% python3 -q
>>> import numpy as np
>>> np.set_printoptions(precision=1, suppress=True, linewidth=160, floatmode="fixed")
>>> W0 = np.loadtxt("run14.csv", delimiter=",")
>>> print(W0)
[[-18.1 -21.4   9.2]
 [ -2.6  -1.5   1.1]
 [ -1.3  -0.4   0.3]
 [ -0.1   0.0   0.0]
 [  0.1   0.0   0.0]
 [  0.4   0.0   0.3]
 [  1.4   0.5   1.4]
 [  3.0   1.9   3.1]
 [  3.7   2.7   3.7]
 [  3.8   2.8   3.9]
 [  6.2   5.6   5.8]
 [  7.5   7.2   6.7]
 [ 12.4  13.7   9.9]
 [ 15.8  18.2  11.8]
 [ 17.4  20.4  12.6]]
>>> r0, r1 = W0[10], W0[11]
>>> print(round(float(r0 @ r1), 1))
125.7
>>> print(round(r0 @ r0, 1))
103.4
>>> pr = (r0 @ r1) / (r0 @ r0) * r0
>>> print(np.linalg.matrix_rank(np.outer(r0, r1)))
1
>>> print(round(np.linalg.norm(r0 + r1) ** 2 + np.linalg.norm(r0 - r1) ** 2, 1))
512.8
>>> print(np.outer(r0, r1))
[[46.5 44.6 41.5]
 [42.0 40.3 37.5]
 [43.5 41.8 38.9]]
>>> print(pr)
[7.5 6.8 7.0]
>>> print((r1 - pr) @ r0)
0.0
>>> Xs = W0 - W0.mean(axis=0)
>>> V = np.linalg.svd(Xs)[2][:2]
>>> out = Xs - Xs @ V.T @ V
>>> print((Xs @ V.T).std(axis=0))
[12.7  3.7]
>>> print(np.round(np.cov(Xs @ V.T, rowvar=False), 1) + 0)
[[172.0   0.0]
 [  0.0  14.8]]
>>> print(np.linalg.norm(out, axis=1).round(6).argmax())
1
>>> print(np.diag(V.T @ V))
[0.4 0.6 1.0]
>>> print(np.round(out.std(axis=0), 1) + 0)
[0.5 0.4 0.0]
>>> print(round(np.linalg.norm(out) / np.linalg.norm(Xs), 1))
0.0
>>> z = W0[:, 2] > np.median(W0[:, 2])
>>> r0 = W0[z].mean(axis=0) - W0[~z].mean(axis=0)
>>> print(np.argsort(-np.abs(r0).round(6), kind="stable"))
[2 1 0]
>>> print(((W0 - W0.mean(axis=0)) @ r0 > 0).astype(int))
[0 0 0 0 0 0 0 0 0 0 1 1 1 1 1]
>>> print(z.astype(int))
[1 0 0 0 0 0 0 0 0 1 1 1 1 1 1]
>>> print(round((((W0 - W0.mean(axis=0)) @ r0 > 0) == z).mean(), 1))
0.9
>>> blk = np.stack([W0, -1 * W0, W0[::-1]])
>>> print(blk.sum(axis=0))
[[ 17.4  20.4  12.6]
 [ 15.8  18.2  11.8]
 [ 12.4  13.7   9.9]
 [  7.5   7.2   6.7]
 [  6.2   5.6   5.8]
 [  3.8   2.8   3.9]
 [  3.7   2.7   3.7]
 [  3.0   1.9   3.1]
 [  1.4   0.5   1.4]
 [  0.4   0.0   0.3]
 [  0.1   0.0   0.0]
 [ -0.1   0.0   0.0]
 [ -1.3  -0.4   0.3]
 [ -2.6  -1.5   1.1]
 [-18.1 -21.4   9.2]]
>>> Xs = W0 - W0.mean(axis=0)
>>> Uu, s, Vt = np.linalg.svd(Xs, full_matrices=False)
>>> print(np.abs(Vt[0]).argmax())
1
>>> print(s)
[49.1 14.4  2.4]
>>> print(np.searchsorted(np.cumsum(s ** 2) / (s ** 2).sum(), 0.9) + 1)
1
>>> print((np.sign(Uu[:, 0]) == np.sign(Uu[0, 0])).astype(int))
[1 1 1 1 1 1 1 1 1 1 0 0 0 0 0]
>>> print(round((s ** 2).sum() ** 2 / (s ** 4).sum(), 1))
1.2
>>> print(np.round(s ** 2 / (s ** 2).sum(), 1) + 0)
[0.9 0.1 0.0]
>>> feats = np.load("dump.npy")
>>> print(feats)
[[ 0.5  1.1 -0.2]
 [ 1.1  1.4  0.4]
 [ 0.6 -0.2  0.1]
 [ 0.1  1.1  0.0]]
>>> x0 = np.array([-5, 5, -1])
>>> h = np.maximum(feats @ x0, 0)
>>> print(h)
[3.2 1.1 0.0 5.0]
>>> print(np.flatnonzero(h > 1e-9))
[0 1 3]
>>> print(np.tanh(feats @ x0))
[ 1.0  0.8 -1.0  1.0]
>>> print(feats * (h > 1e-9)[:, None])
[[ 0.5  1.1 -0.2]
 [ 1.1  1.4  0.4]
 [ 0.0 -0.0  0.0]
 [ 0.1  1.1  0.0]]
>>> print(np.maximum(feats @ x0, 0) - np.maximum(-feats @ x0, 0))
[ 3.2  1.1 -4.1  5.0]
>>> print(feats.T @ h)
[ 3.3 10.6 -0.2]
>>> x0 = np.array([2, 3, 0])
>>> rhs = feats @ x0
>>> print(np.round(np.linalg.lstsq(feats, rhs)[0], 1) + 0)
[2.0 3.0 0.0]
>>> print(np.round(np.linalg.solve(feats.T @ feats, feats.T @ rhs), 1) + 0)
[2.0 3.0 0.0]
>>> rng = np.random.default_rng(1)
>>> rhs = rhs + 0.3 * rng.normal(size=4)
>>> print(rhs)
[4.4 6.6 0.7 3.1]
>>> c, *_ = np.linalg.lstsq(feats, rhs)
>>> print(c)
[ 2.4  2.8 -0.1]
>>> print(c.round())
[ 2.0  3.0 -0.0]
>>> print([round(float(np.linalg.norm(np.linalg.solve(feats.T @ feats + lam * np.eye(3), feats.T @ rhs))), 2) for lam in (0, 1, 10, 100)])
[3.71, 3.08, 1.3, 0.19]
>>> O = feats.astype(float).copy()
>>> for j in range(3):
...     O[:, j] -= O[:, :j] @ (O[:, :j].T @ O[:, j])
...     O[:, j] /= np.linalg.norm(O[:, j])
... 
>>> print(np.round(O.T @ O, 1) + 0)
[[1.0 0.0 0.0]
 [0.0 1.0 0.0]
 [0.0 0.0 1.0]]
>>> print(O)
[[ 0.4  0.4 -0.8]
 [ 0.8  0.1  0.5]
 [ 0.4 -0.6 -0.3]
 [ 0.1  0.7  0.1]]
>>> x0 = np.array([-2, 1, 2])
>>> rhs = feats @ x0
>>> c, lr = np.zeros(3), 1 / np.linalg.norm(feats, 2) ** 2
>>> for i in range(6):
...     c -= lr * feats.T @ (feats @ c - rhs)
...     if i % 2 == 0: print(i, round(np.linalg.norm(feats @ c - rhs), 1))
... 
0 1.4
2 1.1
4 1.0
>>> print(c.round(1) + 0)
[-0.7  0.5  0.0]
>>> print(round(np.linalg.cond(feats), 1))
7.4
>>> x0 = np.array([1, -1, 0])
>>> rhs = W0 @ x0
>>> print(np.round(np.linalg.pinv(W0) @ W0, 1) + 0)
[[1.0 0.0 0.0]
 [0.0 1.0 0.0]
 [0.0 0.0 1.0]]
>>> print(np.round(np.linalg.lstsq(W0, rhs)[0], 1) + 0)
[ 1.0 -1.0  0.0]
>>> rhs = rhs + 0.1 * rng.normal(size=15)
>>> print(rhs.round(1) + 0)
[ 3.4 -1.1 -1.0  0.0  0.1  0.4  0.9  1.2  0.9  1.0  0.6  0.4 -1.3 -2.4 -3.1]
>>> c, *_ = np.linalg.lstsq(W0, rhs)
>>> print([round(float(np.linalg.norm(np.linalg.solve(W0.T @ W0 + lam * np.eye(3), W0.T @ rhs))), 2) for lam in (0, 1, 10, 100)])
[1.42, 1.23, 0.56, 0.14]
>>> mat = np.load("w.npy")
>>> print(mat)
[[ 1.8  0.2  2.1]
 [ 2.1  0.5  2.1]
 [ 1.5  0.0  1.9]
 [ 1.9 -0.3  1.6]
 [-1.5  1.2 -2.7]
 [-1.8  1.0 -2.1]
 [-2.4  1.1 -1.5]
 [-2.3  1.4 -1.9]
 [-1.0  1.9  1.6]
 [-1.3  2.9  2.2]
 [-1.0  1.7  2.2]
 [-1.1  2.3  2.0]]
>>> out = np.c_[mat[:, :2] @ np.array([[2, 1], [8, 4]]), np.array([-2, 0, 0, 1, 0, -3, -3, -3, 3, -1, 0, 2])]
>>> print(out)
[[ 5.2  2.6 -2.0]
 [ 8.2  4.1  0.0]
 [ 3.0  1.5  0.0]
 [ 1.4  0.7  1.0]
 [ 6.6  3.3  0.0]
 [ 4.4  2.2 -3.0]
 [ 4.0  2.0 -3.0]
 [ 6.6  3.3 -3.0]
 [13.2  6.6  3.0]
 [20.6 10.3 -1.0]
 [11.6  5.8  0.0]
 [16.2  8.1  2.0]]
>>> print(np.round(np.linalg.lstsq(mat, out[:, 0])[0], 1) + 0)
[2.0 8.0 0.0]
>>> print(np.round(np.linalg.norm(out - mat @ np.linalg.lstsq(mat, out)[0], axis=0), 1) + 0)
[0.0 0.0 5.9]
>>> print(np.linalg.matrix_rank(out))
2
>>> print(np.linalg.matrix_rank(np.c_[mat, out]))
4
>>> O, V = np.linalg.qr(mat[:, :2])[0], np.linalg.qr(mat[:, 2:])[0]
>>> s = np.linalg.svd(O.T @ V, compute_uv=False)
>>> print(s)
[0.9]
>>> x0 = np.array([1, 1, 0])
>>> print(np.linalg.norm(mat @ x0) <= np.linalg.norm(mat, 2) * np.linalg.norm(x0) + 1e-9)
True
>>> print(mat @ (2 * x0))
[ 4.0  5.2  3.0  3.2 -0.6 -1.6 -2.6 -1.8  1.8  3.2  1.4  2.4]
>>> print((mat * x0).sum(axis=1))
[ 2.0  2.6  1.5  1.6 -0.3 -0.8 -1.3 -0.9  0.9  1.6  0.7  1.2]
>>> print(mat @ np.ones(3))
[ 4.1  4.7  3.4  3.2 -3.0 -2.9 -2.8 -2.8  2.5  3.8  2.9  3.2]
>>> print(np.sign((mat @ x0).round(6)))
[ 1.0  1.0  1.0  1.0 -1.0 -1.0 -1.0 -1.0  1.0  1.0  1.0  1.0]
>>> print(mat @ np.eye(3)[1])
[ 0.2  0.5  0.0 -0.3  1.2  1.0  1.1  1.4  1.9  2.9  1.7  2.3]
>>> F = np.array([[0.2, 1.7, -0.5, -0.9], [-0.5, 0.6, 1.8, 0.3], [0.2, 2.0, -1.6, 0.4]])
>>> Uu, s, Vt = np.linalg.svd(F, full_matrices=False)
>>> print(s)
[3.1 1.9 1.0]
>>> print(np.round(Vt @ Vt.T, 1) + 0)
[[1.0 0.0 0.0]
 [0.0 1.0 0.0]
 [0.0 0.0 1.0]]
>>> print(np.round(Uu.T @ F @ Vt.T, 1) + 0)
[[3.1 0.0 0.0]
 [0.0 1.9 0.0]
 [0.0 0.0 1.0]]
>>> print((s > 1e-8).sum())
3
>>> print(np.round(Uu.T @ Uu, 1) + 0)
[[1.0 0.0 0.0]
 [0.0 1.0 0.0]
 [0.0 0.0 1.0]]
>>> out = np.array([[3, 0], [1, 3], [0, 2], [0, 3]])
>>> print(np.einsum("ik,kj->ij", F, out))
[[ 2.3  1.4]
 [-0.9  6.3]
 [ 2.6  4.0]]
>>> print(np.vstack([F, out.T]).shape)
(5, 4)
>>> print(np.einsum("ik,kj->ji", F, out))
[[ 2.3 -0.9  2.6]
 [ 1.4  6.3  4.0]]
>>> print(np.einsum("ij,ij->i", F, F))
[4.0 3.9 6.8]
>>> print(out.T @ F.T)
[[ 2.3 -0.9  2.6]
 [ 1.4  6.3  4.0]]
>>> print(np.einsum("ij->j", F))
[-0.1  4.3 -0.3 -0.2]
>>> blk = np.stack([F, 2 * F, F[::-1]])
>>> print(blk.sum(axis=0))
[[ 0.8  7.1 -3.1 -2.3]
 [-2.0  2.4  7.2  1.2]
 [ 0.8  7.7 -5.3  0.3]]
>>> print(np.linalg.matrix_rank(blk.reshape(3, -1)))
2
>>> print((blk @ F.T).shape)
(3, 3, 3)
